% ipython --no-banner

In [1]: import numpy as np

In [2]: np.set_printoptions(precision=1, suppress=True, linewidth=100)

In [3]: arr = np.load("w.npy")

In [4]: print(arr)
[[ 2  1 -1]
 [-1 -1 -2]
 [ 2 -2  2]]

In [5]: W = np.array([[1, 1, 4, 0, 1, 4], [2, 2, -1, -3, 5, 5], [5, -4, 1, -2, 4, 3]])

In [6]: c = np.array([2, -1, 1, 0, 2, 0])

In [7]: H = np.maximum(arr @ W + c, 0)

In [8]: print(np.linalg.matrix_rank(H))
3

In [9]: print((H > 0).astype(int))
[[1 1 1 0 1 1]
 [0 1 0 1 0 0]
 [1 0 1 1 1 1]]

In [10]: cent = np.array([[2, 0], [0, 0], [0, 2], [0, 2], [0, 0], [0, 0]])

In [11]: print((H @ cent).round(6).argmax(axis=1))
[1 1 1]

In [12]: print(W @ cent)
[[ 2  8]
 [ 4 -8]
 [10 -2]]

In [13]: Y = arr / np.sqrt((arr ** 2).mean(axis=1, keepdims=True))

In [14]: print(np.linalg.matrix_rank(arr - arr.mean(axis=1, keepdims=True)))
2

In [15]: print(Y[1])
[-0.7 -0.7 -1.4]

In [16]: def softmax(z):
    ...:     e = np.exp(z - z.max(axis=-1, keepdims=True))
    ...:     return e / e.sum(axis=-1, keepdims=True)
    ...: 

In [17]: print(softmax(arr).sum(axis=1))
[1. 1. 1.]

In [18]: att = arr @ arr.T / np.sqrt(3)

In [19]: print(np.round(softmax(att + np.triu(np.full(att.shape, -np.inf), 1)), 1) + 0)
[[1. 0. 0.]
 [0. 1. 0.]
 [0. 0. 1.]]

In [20]: vec = np.array([2, 1, -1])

In [21]: y = arr @ vec

In [22]: c, lr = np.zeros(3), 1 / np.linalg.norm(arr, 2) ** 2

In [23]: for i in range(40):
    ...:     c -= lr * arr.T @ (arr @ c - y)
    ...:     if i % 10 == 0: print(i, round(np.linalg.norm(arr @ c - y), 1))
    ...: 
0 3.4
10 0.0
20 0.0
30 0.0

In [24]: print(c)
[ 2.  1. -1.]

In [25]: r0, r1 = arr[0], arr[2]

In [26]: print(r0 @ r0)
6

In [27]: p = (r0 @ r1) / (r0 @ r0) * r0

In [28]: print((r1 - p) @ r0)
0.0

In [29]: print(np.linalg.matrix_rank(np.outer(r0, r1)))
1

In [30]: print(round(np.linalg.norm(r0 + r1) ** 2 + np.linalg.norm(r0 - r1) ** 2, 1))
36.0

In [31]: M = np.load("block0.npy")

In [32]: print(M)
[[ 3  3  3  3  3  3  3]
 [ 3  6  6  6  6  6  6]
 [ 3  6  9  9  9  9  9]
 [ 3  6  9 12 12 12 12]
 [ 3  6  9 12 15 15 15]
 [ 3  6  9 12 15 18 18]
 [ 3  6  9 12 15 18 21]]

In [33]: vec = np.array([3, 3, 1, 1, 3, 2, 1])

In [34]: print(np.linalg.norm(M @ vec) <= np.linalg.norm(M, 2) * np.linalg.norm(vec) + 1e-9)
True

In [35]: print(M * vec)
[[ 9  9  3  3  9  6  3]
 [ 9 18  6  6 18 12  6]
 [ 9 18  9  9 27 18  9]
 [ 9 18  9 12 36 24 12]
 [ 9 18  9 12 45 30 15]
 [ 9 18  9 12 45 36 18]
 [ 9 18  9 12 45 36 21]]

In [36]: print(M @ np.eye(7)[4])
[ 3.  6.  9. 12. 15. 15. 15.]

In [37]: vec = np.array([1, 1, -2, -2, -2, -1, 0])

In [38]: a = np.maximum(M @ vec, 0)

In [39]: print(np.maximum(M @ (3 * vec), 0))
[0 0 0 0 0 0 0]

In [40]: print((M + M.T) / 2)
[[ 3.  3.  3.  3.  3.  3.  3.]
 [ 3.  6.  6.  6.  6.  6.  6.]
 [ 3.  6.  9.  9.  9.  9.  9.]
 [ 3.  6.  9. 12. 12. 12. 12.]
 [ 3.  6.  9. 12. 15. 15. 15.]
 [ 3.  6.  9. 12. 15. 18. 18.]
 [ 3.  6.  9. 12. 15. 18. 21.]]

In [41]: print(M @ M)
[[  63  117  162  198  225  243  252]
 [ 117  225  315  387  441  477  495]
 [ 162  315  450  558  639  693  720]
 [ 198  387  558  702  810  882  918]
 [ 225  441  639  810  945 1035 1080]
 [ 243  477  693  882 1035 1143 1197]
 [ 252  495  720  918 1080 1197 1260]]

In [42]: print(np.round(np.abs(np.linalg.eigvals(M)).max(), 1))
68.6

In [43]: print(np.allclose(M, M.T))
True

In [44]: print(round(np.linalg.det(M), 1))
2187.0

In [45]: print(np.trace(M))
84

In [46]: print(np.allclose(M @ M.T, M.T @ M))
True

In [47]: low = np.linalg.cholesky(M)

In [48]: print(M / np.sqrt(np.outer(np.diag(M), np.diag(M))))
[[1.  0.7 0.6 0.5 0.4 0.4 0.4]
 [0.7 1.  0.8 0.7 0.6 0.6 0.5]
 [0.6 0.8 1.  0.9 0.8 0.7 0.7]
 [0.5 0.7 0.9 1.  0.9 0.8 0.8]
 [0.4 0.6 0.8 0.9 1.  0.9 0.8]
 [0.4 0.6 0.7 0.8 0.9 1.  0.9]
 [0.4 0.5 0.7 0.8 0.8 0.9 1. ]]

In [49]: print(low)
[[1.7 0.  0.  0.  0.  0.  0. ]
 [1.7 1.7 0.  0.  0.  0.  0. ]
 [1.7 1.7 1.7 0.  0.  0.  0. ]
 [1.7 1.7 1.7 1.7 0.  0.  0. ]
 [1.7 1.7 1.7 1.7 1.7 0.  0. ]
 [1.7 1.7 1.7 1.7 1.7 1.7 0. ]
 [1.7 1.7 1.7 1.7 1.7 1.7 1.7]]

In [50]: print(round(float(np.prod(np.diag(low)) ** 2), 1), np.round(np.linalg.det(M), 1))
2187.0 2187.0

In [51]: r0 = np.array([0, 0, 2, 2, 1])

In [52]: r1 = np.array([-3, 2, -2, 2, -2, 3, -6])

In [53]: J = r0[:, None] + r1[None, :]

In [54]: print(J)
[[-3  2 -2  2 -2  3 -6]
 [-3  2 -2  2 -2  3 -6]
 [-1  4  0  4  0  5 -4]
 [-1  4  0  4  0  5 -4]
 [-2  3 -1  3 -1  4 -5]]

In [55]: C2 = J.T @ J

In [56]: print(np.allclose(C2, C2.T))
True

In [57]: print((J @ J.T).shape)
(5, 5)

In [58]: print(np.linalg.matrix_rank(C2))
2

In [59]: print(np.round(np.linalg.eigvalsh(C2)[::-1], 1) + 0)
[325.1  27.9   0.    0.    0.    0.    0. ]

In [60]: O, Rm = np.linalg.qr(arr)

In [61]: print(np.abs(np.diag(Rm)))
[3.  2.4 2.5]

In [62]: print(O)
[[-0.7  0.5 -0.5]
 [ 0.3 -0.5 -0.8]
 [-0.7 -0.7  0.1]]

In [63]: W = np.array([[0, 0, 3],
    ...:     [0, 0, 2],
    ...:     [3, 1, 0],
    ...:     [3, 2, 2],
    ...:     [0, 0, 0],
    ...:     [2, 0, 3],
    ...:     [3, 3, 0]])

In [64]: c = np.array([3, 2, 2])

In [65]: H = np.maximum(J @ W + c, 0)

In [66]: print(H)
[[ 0  0 10]
 [ 0  0 10]
 [13  0 30]
 [13  0 30]
 [ 2  0 20]]

In [67]: print((H > 0).mean(axis=0))
[0.6 0.  1. ]

In [68]: cent = np.array([[1, -3], [-1, 2], [-2, 1]])

In [69]: print(H @ cent)
[[-20  10]
 [-20  10]
 [-47  -9]
 [-47  -9]
 [-38  14]]

In [70]: print(W @ cent)
[[-6  3]
 [-4  2]
 [ 2 -7]
 [-3 -3]
 [ 0  0]
 [-4 -3]
 [ 0 -3]]

In [71]: print((H @ cent).round(6).argmax(axis=1))
[1 1 1 1 1]

In [72]: print(np.round(J @ np.linalg.pinv(J) @ J, 1) + 0)
[[-3.  2. -2.  2. -2.  3. -6.]
 [-3.  2. -2.  2. -2.  3. -6.]
 [-1.  4.  0.  4.  0.  5. -4.]
 [-1.  4.  0.  4.  0.  5. -4.]
 [-2.  3. -1.  3. -1.  4. -5.]]

In [73]: print(np.abs(np.diag(np.linalg.qr(J)[1])) > 1e-9)
[ True  True False False False]

In [74]: rank = np.linalg.matrix_rank(J)

In [75]: print(rank)
2

In [76]: null = np.linalg.svd(J)[2][rank:].T

In [77]: print(np.round(null @ null.T, 1) + 0)
[[ 0.8  0.  -0.2  0.  -0.2  0.  -0.3]
 [ 0.   0.7 -0.1 -0.3 -0.1 -0.3  0.1]
 [-0.2 -0.1  0.8 -0.1 -0.2 -0.1 -0.2]
 [ 0.  -0.3 -0.1  0.7 -0.1 -0.3  0.1]
 [-0.2 -0.1 -0.2 -0.1  0.8 -0.1 -0.2]
 [ 0.  -0.3 -0.1 -0.3 -0.1  0.6  0.2]
 [-0.3  0.1 -0.2  0.1 -0.2  0.2  0.4]]

In [78]: print(null.shape)
(7, 5)

In [79]: feats = np.loadtxt("a.csv", delimiter=",")

In [80]: print(feats.round(1) + 0)
[[ -0.8   7.9  -6.6  13.7   1.5 -12.4  -2.8]
 [ -1.2   7.3  -6.   12.4   1.1 -11.2  -2.4]
 [ -1.9   5.3  -4.3   8.5   0.1  -7.5  -1.2]
 [ -1.9   2.3  -1.7   3.3  -0.8  -2.6   0.2]
 [ -1.2   1.1  -0.7   1.3  -0.8  -0.9   0.4]
 [ -1.    0.8  -0.5   1.   -0.7  -0.7   0.4]
 [ -1.    0.8  -0.5   0.9  -0.7  -0.6   0.4]
 [ -0.3   0.2  -0.1   0.2  -0.3  -0.1   0.2]
 [  0.2  -0.2   0.1  -0.2   0.3   0.1  -0.2]
 [  0.3  -0.2   0.1  -0.2   0.4   0.1  -0.3]
 [  0.5  -0.3   0.1  -0.3   0.7   0.1  -0.5]
 [  0.6  -0.5   0.1  -0.4   1.1   0.1  -0.8]
 [  0.7  -0.5   0.1  -0.5   1.3   0.1  -0.9]
 [  0.7  -0.6   0.1  -0.6   1.7   0.1  -1.2]
 [  0.6  -0.6   0.1  -0.6   1.8   0.1  -1.3]
 [  0.6  -0.6   0.1  -0.7   2.    0.1  -1.5]
 [ -1.7  -1.    0.   -1.8   3.9   0.9  -2.9]
 [ -1.8  -1.    0.   -1.9   3.9   0.9  -3. ]
 [ -2.6  -1.1   0.   -2.3   4.2   1.2  -3.2]
 [ -5.2  -1.3   0.1  -3.7   4.9   2.4  -3.7]
 [-10.6  -1.9   0.4  -6.6   5.7   5.1  -4.1]
 [-10.8  -2.    0.4  -6.8   5.7   5.2  -4.2]
 [-12.9  -2.2   0.6  -8.    5.8   6.4  -4.2]]

In [81]: # null space of dimension 4

In [82]: C2 = np.cov(feats, rowvar=False)

In [83]: print(np.round(np.linalg.eigvalsh(C2)[::-1], 1) + 0)
[64.9 14.7  2.6  0.   0.   0.   0. ]

In [84]: print(np.polyfit(feats[:, 0], feats[:, 5], 1))
[-0.6 -1.8]

In [85]: print(np.argsort(-feats.std(axis=0).round(6), kind="stable"))
[3 5 0 1 4 2 6]

In [86]: print(C2.shape)
(7, 7)

In [87]: left, sigma, VT = np.linalg.svd(feats)

In [88]: print(sigma.round(1) + 0)
[37.8 24.3  8.2  0.   0.   0.   0. ]

In [89]: Y = left[:, :3] @ np.diag(sigma[:3]) @ VT[:3]

In [90]: print(np.linalg.matrix_rank(feats, rtol=0.05))
3

In [91]: Xs = feats - feats.mean(axis=0)

In [92]: left, sigma, VT = np.linalg.svd(Xs, full_matrices=False)

In [93]: print(round(float((sigma ** 2).sum() ** 2 / (sigma ** 4).sum()), 1))
1.5

In [94]: print(np.abs(left[:, 0]).argmax())
0

In [95]: print(np.abs(VT[0]).argmax())
3

In [96]: print(np.linalg.matrix_rank(Xs))
3

In [97]: print(np.searchsorted(np.cumsum(sigma ** 2) / (sigma ** 2).sum(), 0.9) + 1)
2

In [98]: print(sigma.round(1) + 0)
[37.8 18.   7.5  0.   0.   0.   0. ]

In [99]: print(VT[0] * np.sign(VT[0, np.abs(VT[0]).argmax()]))
[ 0.3  0.3 -0.2  0.6 -0.2 -0.5  0.1]

In [100]: A = np.load("test14.npy")

In [101]: print(A)
[[0 0 0 0 0 1 0 0]
 [0 0 0 0 1 0 0 0]
 [0 0 1 0 0 0 0 0]
 [0 0 0 0 0 0 1 0]
 [0 1 0 0 0 0 0 0]
 [0 0 0 0 0 0 0 1]
 [1 0 0 0 0 0 0 0]
 [0 0 0 1 0 0 0 0]]

In [102]: rng = np.random.default_rng(942)

In [103]: lab = rng.permutation(8)

In [104]: Y = A[:, lab] * rng.choice([-1, 1], 8)

In [105]: print(Y)
[[ 0  0 -1  0  0  0  0  0]
 [ 0  0  0  1  0  0  0  0]
 [ 0  1  0  0  0  0  0  0]
 [ 0  0  0  0  0  0  0  1]
 [ 0  0  0  0  0  0 -1  0]
 [ 1  0  0  0  0  0  0  0]
 [ 0  0  0  0  0 -1  0  0]
 [ 0  0  0  0  1  0  0  0]]

In [106]: left, _, VT = np.linalg.svd(A.T @ Y)

In [107]: print(np.linalg.lstsq(A, Y)[0])
[[ 0.  0.  0.  0.  0. -1.  0.  0.]
 [ 0.  0.  0.  0.  0.  0. -1.  0.]
 [ 0.  1.  0.  0.  0.  0.  0.  0.]
 [ 0.  0.  0.  0.  1.  0.  0.  0.]
 [ 0.  0.  0.  1.  0.  0.  0.  0.]
 [ 0.  0. -1.  0.  0.  0.  0.  0.]
 [ 0.  0.  0.  0.  0.  0.  0.  1.]
 [ 1.  0.  0.  0.  0.  0.  0.  0.]]

In [108]: vec = np.array([2, 4, 4, 0, 8, 8, 3, 1])

In [109]: print(round(float(np.linalg.det(A)), 1))
-1.0

In [110]: print(8 - np.linalg.matrix_rank(A - np.eye(8), tol=1e-8))
3

In [111]: print(A.T @ (A @ vec))
[2 4 4 0 8 8 3 1]

In [112]: print(np.sort(np.abs(np.degrees(np.angle(np.linalg.eigvals(A))))))
[  0.   0.   0.  72.  72. 144. 144. 180.]

In [113]: print([p for p in range(1, 25) if np.allclose(np.linalg.matrix_power(A, p), np.eye(8))])
[10, 20]

In [114]: print(np.linalg.inv(A))
[[0. 0. 0. 0. 0. 0. 1. 0.]
 [0. 0. 0. 0. 1. 0. 0. 0.]
 [0. 0. 1. 0. 0. 0. 0. 0.]
 [0. 0. 0. 0. 0. 0. 0. 1.]
 [0. 1. 0. 0. 0. 0. 0. 0.]
 [1. 0. 0. 0. 0. 0. 0. 0.]
 [0. 0. 0. 1. 0. 0. 0. 0.]
 [0. 0. 0. 0. 0. 1. 0. 0.]]

In [115]: vec = np.array([1, 1, 0, 2, 2, 3, 1, 1])

In [116]: a = np.maximum(A @ vec, 0)

In [117]: print(np.tanh(A @ vec))
[1.  1.  0.  0.8 0.8 0.8 0.8 1. ]

In [118]: print(np.maximum(A @ (3 * vec), 0))
[9 6 0 3 3 3 3 6]

In [119]: print(np.maximum(A @ vec, 0) - np.maximum(-A @ vec, 0))
[3 2 0 1 1 1 1 2]

In [120]: ev, evecs = np.linalg.eigh(M)

In [121]: vec = np.array([2, -4, -5, 5, 5, -2, 3])

In [122]: print(np.round(vec @ M @ vec / (vec @ vec), 1), round(ev[0], 1), round(float(ev[-1]), 1))
6.2 0.8 68.6

In [123]: print(vec @ M @ vec)
669

In [124]: print(np.abs(M).sum(axis=1).max(), round(np.abs(ev).max(), 1))
84 68.6

In [125]: print(np.linalg.eigvalsh(M[1:, 1:]))
[ 0.8  1.   1.4  2.6  7.3 67.9]

In [126]: print(evecs * np.maximum(ev, 0) @ evecs.T)
[[ 3.  3.  3.  3.  3.  3.  3.]
 [ 3.  6.  6.  6.  6.  6.  6.]
 [ 3.  6.  9.  9.  9.  9.  9.]
 [ 3.  6.  9. 12. 12. 12. 12.]
 [ 3.  6.  9. 12. 15. 15. 15.]
 [ 3.  6.  9. 12. 15. 18. 18.]
 [ 3.  6.  9. 12. 15. 18. 21.]]

In [127]: print((np.sign(evecs[:, -1].round(6)) == np.sign(evecs[0, -1].round(6))).astype(int))
[1 1 1 1 1 1 1]

In [128]: left, sigma, VT = np.linalg.svd(J)

In [129]: print(np.argmax(sigma[:-1] / (sigma[1:] + 1e-6)) + 1)
2

In [130]: Y = left[:, :2] @ np.diag(sigma[:2]) @ VT[:2]

In [131]: print(np.round(np.linalg.norm(J - Y, 2), 1), round(sigma[2], 1))
0.0 0.0

In [132]: print(round(np.abs(J - Y).max(), 1))
0.0

In [133]: print(round(float(np.linalg.norm(J - Y) / np.linalg.norm(J)), 1))
0.0

In [134]: mat = np.load("m.npy")

In [135]: print(mat)
[[ 0 -3  0]
 [ 0  0  2]
 [ 0  0  0]]

In [136]: # triangular, det is the product of the diagonal

In [137]: print(round(np.linalg.norm(mat, 2) / np.linalg.norm(mat), 1))
0.8

In [138]: print([round(float(x), 1) for x in np.linalg.svd(mat, compute_uv=False)[:3]])
[3.0, 2.0, 0.0]

In [139]: print(np.argsort(-np.linalg.norm(mat, axis=0).round(6), kind="stable")[:3])
[1 2 0]

In [140]: print(mat @ mat.T)
[[9 0 0]
 [0 4 0]
 [0 0 0]]

In [141]: print(np.linalg.pinv(mat))
[[ 0.   0.   0. ]
 [-0.3  0.   0. ]
 [ 0.   0.5  0. ]]

In [142]: print(mat[:, 2] @ mat[:, 0])
0

In [143]: print(mat.T @ mat)
[[0 0 0]
 [0 9 0]
 [0 0 4]]

In [144]: hat = np.triu(np.array([[1, -3, 1], [0, -1, 3], [-3, 3, 3]]), 1) + np.eye(3)

In [145]: Y = hat @ mat @ np.linalg.inv(hat)

In [146]: print(hat @ mat - mat @ hat)
[[0. 0. 3.]
 [0. 0. 0.]
 [0. 0. 0.]]

In [147]: print(Y)
[[ 0. -3.  3.]
 [ 0.  0.  2.]
 [ 0.  0.  0.]]

In [148]: print(np.linalg.matrix_rank(Y, rtol=0.1))
2

In [149]: print(np.round(np.linalg.norm(Y, 2) / np.linalg.norm(Y), 1))
1.0

In [150]: print([round(float(x), 1) for x in np.linalg.svd(Y, compute_uv=False)[:3]])
[4.5, 1.3, 0.0]

In [151]: W0 = np.array([[0, 2, 1, 0, 0, 2],
     ...:     [2, 0, 0, 2, 1, 0],
     ...:     [2, 1, 2, 2, 1, 0],
     ...:     [1, 1, 1, 1, 0, 1],
     ...:     [2, 1, 2, 1, 2, 0],
     ...:     [0, 0, 0, 2, 1, 0],
     ...:     [2, 1, 2, 1, 0, 2]])

In [152]: print(W0)
[[0 2 1 0 0 2]
 [2 0 0 2 1 0]
 [2 1 2 2 1 0]
 [1 1 1 1 0 1]
 [2 1 2 1 2 0]
 [0 0 0 2 1 0]
 [2 1 2 1 0 2]]

In [153]: Y = np.array([[1, 2, 1],
     ...:     [0, 0, -1],
     ...:     [1, -1, 1],
     ...:     [-2, -1, -1],
     ...:     [1, -2, 2],
     ...:     [-1, 2, -2]])

In [154]: print(np.linalg.matrix_rank(W0 @ Y))
3

In [155]: print(np.vstack([W0, Y.T]).shape)
(10, 6)

In [156]: print(np.einsum("ij,ij->i", W0, W0))
[ 9  9 14  5 14  5 14]

In [157]: print(np.einsum("ik,kj->ij", W0, Y))
[[-1  3 -5]
 [-1  0  2]
 [ 1 -2  3]
 [-1  2 -2]
 [ 4 -3  6]
 [-3 -4  0]
 [ 0  5 -2]]

In [158]: print(W0 @ Y)
[[-1  3 -5]
 [-1  0  2]
 [ 1 -2  3]
 [-1  2 -2]
 [ 4 -3  6]
 [-3 -4  0]
 [ 0  5 -2]]
